$ python3 -q
>>> import numpy as np
>>> np.set_printoptions(precision=2, suppress=True, linewidth=100)
>>> m1 = np.loadtxt("case11.csv", delimiter=",")
>>> print(m1)
[[ 3.  0.  0.  0.  0.  0.]
 [ 0. -3.  0.  0.  0.  0.]
 [ 2.  3. -3.  0.  0.  0.]
 [-1.  2.  0.  1.  0.  0.]
 [ 3.  0.  1. -1. -2.  0.]
 [-2. -2. -3. -2.  0. -1.]]
>>> # triangular: eigenvalues sit on the diagonal
>>> U, sv, VT = np.linalg.svd(m1, full_matrices=False)
>>> print(np.round(VT @ VT.T, 2) + 0)
[[1. 0. 0. 0. 0. 0.]
 [0. 1. 0. 0. 0. 0.]
 [0. 0. 1. 0. 0. 0.]
 [0. 0. 0. 1. 0. 0.]
 [0. 0. 0. 0. 1. 0.]
 [0. 0. 0. 0. 0. 1.]]
>>> print(np.round(U.T @ U, 2) + 0)
[[1. 0. 0. 0. 0. 0.]
 [0. 1. 0. 0. 0. 0.]
 [0. 0. 1. 0. 0. 0.]
 [0. 0. 0. 1. 0. 0.]
 [0. 0. 0. 0. 1. 0.]
 [0. 0. 0. 0. 0. 1.]]
>>> print(U.shape, sv.shape, VT.shape)
(6, 6) (6,) (6, 6)
>>> print(np.abs(U[:, 0]).round(6).argmax())
5
>>> print(np.cumsum(sv ** 2) / np.sum(sv ** 2))
[0.43 0.72 0.95 0.99 1.   1.  ]
>>> Y = m1 / np.sqrt((m1 ** 2).mean(axis=1, keepdims=True))
>>> print(Y[0])
[2.45 0.   0.   0.   0.   0.  ]
>>> print((m1 - m1.T) / 2)
[[ 0.   0.  -1.   0.5 -1.5  1. ]
 [ 0.   0.  -1.5 -1.   0.   1. ]
 [ 1.   1.5  0.   0.  -0.5  1.5]
 [-0.5  1.   0.   0.   0.5  1. ]
 [ 1.5  0.   0.5 -0.5  0.   0. ]
 [-1.  -1.  -1.5 -1.   0.   0. ]]
>>> print(np.allclose(m1 @ m1.T, m1.T @ m1))
False
>>> print(np.trace(m1))
-5.0
>>> np.linalg.determinant(m1)
Traceback (most recent call last):
  File "<python-input-16>", line 1, in <module>
    np.linalg.determinant(m1)
    ^^^^^^^^^^^^^^^^^^^^^
AttributeError: module 'numpy.linalg' has no attribute 'determinant'
>>> x = np.array([2, -2, -2, 1, 1, 2])
>>> target = m1 @ x
>>> coef, lr = np.zeros(6), 1 / np.linalg.norm(m1, 2) ** 2
>>> for i in range(50):
...     coef -= lr * m1.T @ (m1 @ coef - target)
...     if i % 10 == 0: print(i, round(np.linalg.norm(m1 @ coef - target), 2))
... 
0 6.91
10 2.01
20 0.96
30 0.7
40 0.61
>>> print(coef)
[ 2.13 -1.91 -1.75  1.07  1.32  0.49]
>>> data = np.array([[2, 3, 0, 0], [2, 3, 0, 0], [0, 0, 2, 3], [0, 0, 2, 3]])
>>> print(np.linalg.lstsq(data[:-1].T, data[-1])[2])
2
>>> try:
...     np.linalg.inv(data)
... except np.linalg.LinAlgError as e:
...     print(repr(e))
... 
LinAlgError('Singular matrix')
>>> print(np.unique(data.round(6), axis=0).shape)
(2, 4)
>>> A = np.loadtxt("arr.csv", delimiter=",")
>>> print(A)
[[-2.   0.4 -0.9 -1.   1.1 -3.  -1.3]
 [-0.3  0.5  0.2 -1.2 -1.3  1.7  0.2]
 [ 1.6  0.8 -0.2 -0.3  0.6 -0.4 -0.3]
 [-0.2  1.7  0.5  0.6  0.6 -0.5  0.4]
 [-0.4 -0.3  0.8  1.1  1.4 -1.5  1.2]
 [-0.3 -0.6 -1.5  1.2  1.1  0.2  1.8]
 [ 1.2  1.  -1.5 -1.  -1.  -1.1 -0.4]
 [ 1.8  1.2 -1.4 -0.6  0.8 -0.3 -0.5]
 [ 0.1  0.3  0.   0.2 -0.7 -0.9 -0.9]
 [-0.1  0.8 -1.3 -2.3  0.3  1.1 -0.6]
 [-0.2 -0.2 -0.8 -0.7  1.4 -1.5  0.5]
 [ 2.6  0.3 -0.4  0.4 -1.2 -0.5 -0.7]
 [ 0.2  1.7 -0.6 -2.3  0.1  0.5 -0.8]
 [-0.7 -1.9 -2.4 -1.  -0.1  1.2  0.7]
 [-1.4  0.6  1.4 -0.7  2.3  0.9 -0.2]
 [ 2.3 -1.2 -1.2 -0.4 -0.5 -0.2 -0.3]]
>>> x = np.array([1, 0, 0, 1, 2, 0, 0])
>>> target = A @ x
>>> print(np.round(np.linalg.lstsq(A, target)[0], 2) + 0)
[1. 0. 0. 1. 2. 0. 0.]
>>> print(target)
[-0.8 -4.1  2.5  1.6  3.5  3.1 -1.8  2.8 -1.1 -1.8  1.9  0.6 -1.9 -1.9  2.5  0.9]
>>> print(np.round(np.linalg.solve(A.T @ A, A.T @ target), 2) + 0)
[1. 0. 0. 1. 2. 0. 0.]
>>> rng = np.random.default_rng(4315)
>>> target = target + 0.05 * rng.normal(size=16)
>>> print(target)
[-0.8  -4.13  2.49  1.6   3.56  3.11 -1.79  2.73 -1.04 -1.75  1.92  0.61 -1.87 -1.87  2.53  0.82]
>>> coef, *_ = np.linalg.lstsq(A, target)
>>> print(np.round(A.T @ (target - A @ coef), 2) + 0)
[0. 0. 0. 0. 0. 0. 0.]
>>> print(np.round(np.linalg.norm(target - A @ coef), 2))
0.14
>>> print([round(float(np.linalg.norm(np.linalg.solve(A.T @ A + lam * np.eye(7), A.T @ target))), 2) for lam in (0, 1, 10, 100)])
[2.44, 2.19, 1.34, 0.32]
